>>> import numpy as np
>>> import numpy.linalg as la
>>> np.set_printoptions(precision=3, suppress=True, linewidth=200, legacy="1.25")
>>> K = np.load("arr.npy")
>>> print(K)
[[ 3.05 -1.    0.  ]
 [ 2.   -2.95  0.  ]
 [ 3.   -1.    0.05]]
>>> O, V = la.qr(K[:, :1])[0], la.qr(K[:, 1:])[0]
>>> sigma = la.svd(O.T @ V, compute_uv=False)
>>> print((sigma > 0.9).sum())
0
>>> print(sigma)
[0.88]
>>> print(np.degrees(np.arccos(sigma.clip(0, 1))))
[28.404]
>>> print(round(la.norm(O @ O.T - V @ V.T, 2), 3))
1.0
>>> O, r_ = la.qr(K)
>>> print(np.round(O.T @ O, 3) + 0)
[[1. 0. 0.]
 [0. 1. 0.]
 [0. 0. 1.]]
>>> print(np.abs(np.diag(r_)))
[4.723 2.074 0.036]
>>> print(O.shape, r_.shape)
(3, 3) (3, 3)
>>> print(O)
[[-0.646  0.306 -0.7  ]
 [-0.423 -0.906 -0.005]
 [-0.635  0.293  0.715]]
>>> print(r_)
[[-4.723  2.53  -0.032]
 [ 0.     2.074  0.015]
 [ 0.     0.     0.036]]
>>> print(np.round(O @ r_, 3) + 0)
[[ 3.05 -1.    0.  ]
 [ 2.   -2.95  0.  ]
 [ 3.   -1.    0.05]]
>>> print(np.allclose(r_.T @ r_, K.T @ K))
True
>>> print(np.round(abs(r_[0, 0]), 3), round(float(la.norm(K[:, 0])), 3))
4.723 4.723
>>> print(K.mean(axis=0))
[ 2.683 -1.65   0.017]
>>> print(la.svd(K, compute_uv=False))
[5.458 1.794 0.036]
>>> print(np.unravel_index(np.abs(K).argmax(), K.shape))
(0, 0)
>>> print(K.shape)
(3, 3)
>>> print(np.abs(K).max())
3.05
>>> print(np.diff(K, axis=0))
[[-1.05 -1.95  0.  ]
 [ 1.    1.95  0.05]]
>>> print([round(float(x), 3) for x in la.svd(K, compute_uv=False)[:3]])
[5.458, 1.794, 0.036]
>>> print(np.abs(la.svd(K)[2][-1]))
[0.011 0.007 1.   ]
>>> J = np.loadtxt("out10.csv", delimiter=",")
>>> print(J)
[[ 4.325  1.371 -1.391]
 [-4.097  0.225 -5.989]
 [ 3.597 -2.084  1.087]
 [-5.821  1.365 -1.345]]
>>> out = np.array([[-1, 0], [-3, -3]])
>>> Z = np.kron(out, J)
>>> print(round(la.norm(Z, 2), 3), round(float(la.norm(out, 2) * la.norm(J, 2)), 3))
43.027 43.027
>>> out = J / la.norm(J, axis=1)
Traceback (most recent call last):
  File "<python-input-33>", line 1, in <module>
    out = J / la.norm(J, axis=1)
          ~~^~~~~~~~~~~~~~~~~~~~
ValueError: operands could not be broadcast together with shapes (4,3) (4,) 
>>> out = J / la.norm(J, axis=1, keepdims=True)
>>> C2 = out @ out.T
>>> print(la.norm(out, axis=1))
[1. 1. 1. 1.]
>>> print((C2 - 2 * np.eye(4)).round(6).argmax(axis=1))
[2 3 0 1]
>>> print(np.argwhere(np.triu(np.abs(C2) > 0.95, 1)))
[[2 3]]
>>> F = np.load("m.npy")
>>> print(F)
[[ 1 -1  1]
 [ 1  0  0]
 [ 1  1  1]
 [ 1  2  4]
 [ 1  3  9]]
>>> out = np.c_[F[:, :2] @ np.array([[-2, -1], [1, 2]]), np.array([0, 3, 1, 2, 3])]
>>> print(out)
[[-3 -3  0]
 [-2 -1  3]
 [-1  1  1]
 [ 0  3  2]
 [ 1  5  3]]
>>> print(la.matrix_rank(np.c_[F, out]))
4
>>> print(np.round(la.norm(out - F @ la.lstsq(F, out)[0], axis=0), 3) + 0)
[0.    0.    2.056]
>>> x = np.array([-1, 0, 0])
>>> target = out @ x
>>> print(target)
[ 3  2  1  0 -1]
>>> print(np.round(la.lstsq(out, target)[0], 3) + 0)
[-1.  0.  0.]
>>> rng = np.random.default_rng(33)
>>> target = target + 0.05 * rng.normal(size=5)
>>> print(target)
[ 3.02   1.972  1.029  0.002 -1.079]
>>> b, *_ = la.lstsq(out, target)
>>> print(b)
[-1.023  0.009 -0.024]
>>> print(np.round(out.T @ (target - out @ b), 3) + 0)
[0. 0. 0.]
>>> print(round(la.norm(target - out @ b), 3))
0.048
